In [1]: import numpy as np

In [2]: from numpy import linalg as LA

In [3]: np.set_printoptions(precision=1, suppress=True, linewidth=160, floatmode="fixed")

In [4]: tidy = lambda a: np.round(a, 1) + 0

In [5]: A = np.load("layer17.npy")

In [6]: A
Out[6]: 
array([[5.0, 4.0, 4.0],
       [4.0, 5.0, 4.0],
       [4.0, 4.0, 5.0]])

In [7]: # symmetric, so the eigenvalues are real

In [8]: np.fft.fft(A[0])
Out[8]: array([13.0+0.0j,  1.0+0.0j,  1.0+0.0j])

In [9]: A @ (-1.0) ** np.arange(3)
Out[9]: array([5.0, 3.0, 5.0])

In [10]: (A @ A)[0]
Out[10]: array([57.0, 56.0, 56.0])

In [11]: np.allclose(A @ A.T, A.T @ A)
Out[11]: True

In [12]: Uu, s, vt = LA.svd(A, full_matrices=False)

In [13]: (s > 1e-8).sum()
Out[13]: np.int64(3)

In [14]: tidy(np.cumsum(s ** 2) / np.sum(s ** 2))
Out[14]: array([1.0, 1.0, 1.0])

In [15]: tidy(np.abs(vt[0]))
Out[15]: array([0.6, 0.6, 0.6])

In [16]: tidy(s)
Out[16]: array([13.0,  1.0,  1.0])

In [17]: tidy(Uu.T @ A @ vt.T)
Out[17]: 
array([[13.0,  0.0,  0.0],
       [ 0.0,  1.0,  0.0],
       [ 0.0,  0.0,  1.0]])

In [18]: m1 = np.load("block12.npy")

In [19]: m1
Out[19]: 
array([[ 1, -1,  1, -1],
       [ 1,  0,  0,  0]])

In [20]: # column 3 repeats column 1

In [21]: x0 = np.array([-8, 4, -6, -8])

In [22]: h = np.maximum(m1 @ x0, 0)

In [23]: m1 * (h > 1e-9)[:, None]
Out[23]: 
array([[0, 0, 0, 0],
       [0, 0, 0, 0]])

In [24]: np.flatnonzero(h > 1e-9)
Out[24]: array([], dtype=int64)

In [25]: h
Out[25]: array([0, 0])

In [26]: np.maximum(m1 @ x0, 0) - np.maximum(-m1 @ x0, 0)
Out[26]: array([-10,  -8])

In [27]: m1.T @ h
Out[27]: array([0, 0, 0, 0])

In [28]: X = np.load("sample19.npy")

In [29]: X
Out[29]: 
array([[ 0.3,  0.0,  1.0, -0.1],
       [-0.3,  0.5, -7.0, -0.5],
       [-0.5,  0.4, -5.5, -0.3]])

In [30]: # column 2 dominates

In [31]: tidy(LA.norm(X, axis=1))
Out[31]: array([1.0, 7.0, 5.5])

In [32]: tidy(LA.norm(X, 1)), tidy(LA.norm(X, np.inf))
Out[32]: (np.float64(13.5), np.float64(8.3))

In [33]: tidy(LA.norm(X[1] - X[0]))
Out[33]: np.float64(8.0)

In [34]: tidy(LA.norm(X, 2))
Out[34]: np.float64(9.0)

In [35]: tidy(LA.norm(X, "nuc"))
Out[35]: np.float64(9.4)
